>>> import numpy as np
>>> from numpy import linalg as LA
>>> np.set_printoptions(suppress=True, linewidth=100)
>>> K = np.load("m.npy")
>>> K
array([[1, 2, 4, 0, 5],
       [4, 1, 5, 3, 5],
       [2, 1, 4, 1, 3]])
>>> np.diff(K, axis=0)
array([[ 3, -1,  1,  3,  0],
       [-2,  0, -1, -2, -2]])
>>> LA.matrix_rank(K)
np.int64(3)
>>> np.abs(K).max()
np.int64(5)
>>> K - K[0]
array([[ 0,  0,  0,  0,  0],
       [ 3, -1,  1,  3,  0],
       [ 1, -1,  0,  1, -2]])
>>> LA.rank(K)
Traceback (most recent call last):
  File "<python-input-9>", line 1, in <module>
    LA.rank(K)
    ^^^^^^^
AttributeError: module 'numpy.linalg' has no attribute 'rank'
>>> np.unravel_index(np.abs(K).argmax(), K.shape)
(np.int64(0), np.int64(4))
>>> K.sum(axis=1)
array([12, 18, 11])
>>> K[:, 5]
Traceback (most recent call last):
  File "<python-input-12>", line 1, in <module>
    K[:, 5]
    ~^^^^^^
IndexError: index 5 is out of bounds for axis 1 with size 5
>>> th = np.radians(72)
>>> R = np.eye(5)
>>> R[0, 0] = R[2, 2] = np.cos(th)
>>> R[0, 2], R[2, 0] = -np.sin(th), np.sin(th)
>>> R.round(1)
array([[ 0.3,  0. , -1. ,  0. ,  0. ],
       [ 0. ,  1. ,  0. ,  0. ,  0. ],
       [ 1. ,  0. ,  0.3,  0. ,  0. ],
       [ 0. ,  0. ,  0. ,  1. ,  0. ],
       [ 0. ,  0. ,  0. ,  0. ,  1. ]])
>>> out = K @ R.T
>>> np.round(np.abs(out - K).max(axis=0), 1)
array([7.5, 0. , 1.8, 0. , 0. ])
>>> np.allclose(LA.norm(K, axis=1), LA.norm(out, axis=1))
True
>>> np.allclose(K @ K.T, out @ out.T)
True
>>> u = np.array([3, 1])
>>> np.polyval(u, K[2])
array([ 7,  4, 13,  4, 10])
>>> np.convolve(K[2], u)
array([ 6,  5, 13,  7, 10,  3])
>>> vec = np.array([-1, 1, 1, -2, -1])
>>> a = np.maximum(K @ vec, 0)
>>> np.maximum(K @ (3 * vec), 0)
array([0, 0, 0])
>>> K * (a > 1e-9)[:, None]
array([[0, 0, 0, 0, 0],
       [0, 0, 0, 0, 0],
       [0, 0, 0, 0, 0]])
>>> np.flatnonzero(a > 1e-9)
array([], dtype=int64)
>>> np.maximum(K @ vec, 0) - np.maximum(-K @ vec, 0)
array([ 0, -9, -2])
>>> K.T @ a
array([0, 0, 0, 0, 0])
>>> K @ K
Traceback (most recent call last):
  File "<python-input-32>", line 1, in <module>
    K @ K
    ~~^~~
ValueError: matmul: Input operand 1 has a mismatch in its core dimension 0, with gufunc signature (n?,k),(k,m?)->(n?,m?) (size 3 is different from 5)
>>> cov = K.T @ K
>>> np.allclose(cov, cov.T)
True
>>> LA.matrix_rank(cov)
np.int64(3)
>>> feats = np.array([[2, 1, 3], [1, 2, 1], [3, 1, 2]])
>>> w, vecs = LA.eigvalsh(feats)
Traceback (most recent call last):
  File "<python-input-37>", line 1, in <module>
    w, vecs = LA.eigvalsh(feats)
    ^^^^^^^
ValueError: too many values to unpack (expected 2)
>>> w, vecs = LA.eigh(feats)
>>> np.round(vecs @ np.diag(w) @ vecs.T, 1)
array([[2., 1., 3.],
       [1., 2., 1.],
       [3., 1., 2.]])
>>> np.unique(w.round(6) + 0, return_counts=True)[1]
array([1, 1, 1])
>>> np.round(LA.eigvalsh(feats + -3 * np.eye(3)), 1)
array([-4. , -1.6,  2.6])
>>> m1 = np.load("data.npy")
>>> m1
array([[  0,   0,   0,   0,   0],
       [  0,   0,   0,   0,   0],
       [ -4,  -5,  -1,   0,  -3],
       [ -8, -10,  -2,   0,  -6],
       [  0,   0,   0,   0,   0]])
>>> rng = np.random.default_rng(637)
>>> labels = rng.permutation(5)
>>> labels
array([3, 0, 2, 1, 4])
>>> out = m1[labels][:, labels]
>>> out
array([[  0,  -8,  -2, -10,  -6],
       [  0,   0,   0,   0,   0],
       [  0,  -4,  -1,  -5,  -3],
       [  0,   0,   0,   0,   0],
       [  0,   0,   0,   0,   0]])
>>> np.diag(out)
array([ 0,  0, -1,  0,  0])
>>> r = LA.matrix_rank(out)
>>> r
np.int64(1)
>>> ns = LA.svd(out)[2][r:].T
>>> np.round(ns @ ns.T, 1)
array([[ 1. ,  0. ,  0. ,  0. ,  0. ],
       [ 0. ,  0.7, -0.1, -0.4, -0.2],
       [ 0. , -0.1,  1. , -0.1, -0.1],
       [ 0. , -0.4, -0.1,  0.5, -0.3],
       [ 0. , -0.2, -0.1, -0.3,  0.8]])
>>> np.round(out @ ns, 1) + 0
array([[0., 0., 0., 0.],
       [0., 0., 0., 0.],
       [0., 0., 0., 0.],
       [0., 0., 0., 0.],
       [0., 0., 0., 0.]])
>>> ns.shape
(5, 4)
>>> np.allclose(out @ ns, 0)
True
>>> [int(LA.matrix_rank(out[:, :j + 1])) for j in range(5)]
[0, 1, 1, 1, 1]
>>> (m1 - m1.T) / 2
array([[ 0. ,  0. ,  2. ,  4. ,  0. ],
       [ 0. ,  0. ,  2.5,  5. ,  0. ],
       [-2. , -2.5,  0. ,  1. , -1.5],
       [-4. , -5. , -1. ,  0. , -3. ],
       [ 0. ,  0. ,  1.5,  3. ,  0. ]])
>>> LA.determinant(m1)
Traceback (most recent call last):
  File "<python-input-59>", line 1, in <module>
    LA.determinant(m1)
    ^^^^^^^^^^^^^^
AttributeError: module 'numpy.linalg' has no attribute 'determinant'
>>> LA.cond(m1) > 100
np.True_
>>> np.round(m1 @ LA.pinv(m1) @ m1, 1)
array([[  0.,   0.,   0.,   0.,   0.],
       [  0.,   0.,   0.,   0.,   0.],
       [ -4.,  -5.,  -1.,   0.,  -3.],
       [ -8., -10.,  -2.,   0.,  -6.],
       [  0.,   0.,   0.,   0.,   0.]])
>>> LA.lstsq(m1[:-1].T, m1[-1])[2]
np.int32(1)
>>> try:
...     LA.inv(m1)
... except LA.LinAlgError as e:
...     print(e)
... 
Singular matrix
>>> round(float(np.trace(LA.pinv(m1) @ m1)), 1)
1.0
>>> E = np.array([[1, 0, 0, 0], [1, 1, 0, 0], [1, -2, 1, 0], [0, 2, -2, 1]])
>>> E
array([[ 1,  0,  0,  0],
       [ 1,  1,  0,  0],
       [ 1, -2,  1,  0],
       [ 0,  2, -2,  1]])
>>> np.prod(np.diag(E)), round(LA.det(E), 1)
(np.int64(1), np.float64(1.0))
>>> u = np.array([3, 0, 4])
>>> data = u[np.abs(np.subtract.outer(np.arange(3), np.arange(3)))]
>>> data
array([[3, 0, 4],
       [0, 3, 0],
       [4, 0, 3]])
>>> w, vecs = LA.eig(data)
>>> data @ vecs[:, 0] - w[0] * vecs[:, 0]
array([0., 0., 0.])
>>> np.prod(w)
np.float64(-21.0)
>>> np.round(np.sort(LA.eigvals(data @ data)), 1)
array([ 1.,  9., 49.])
>>> np.round(np.sort(LA.eigvals(LA.inv(data))), 1)
array([-1. ,  0.1,  0.3])
>>> np.round(np.sort(LA.eigvals(data.T)), 1)
array([-1.,  3.,  7.])
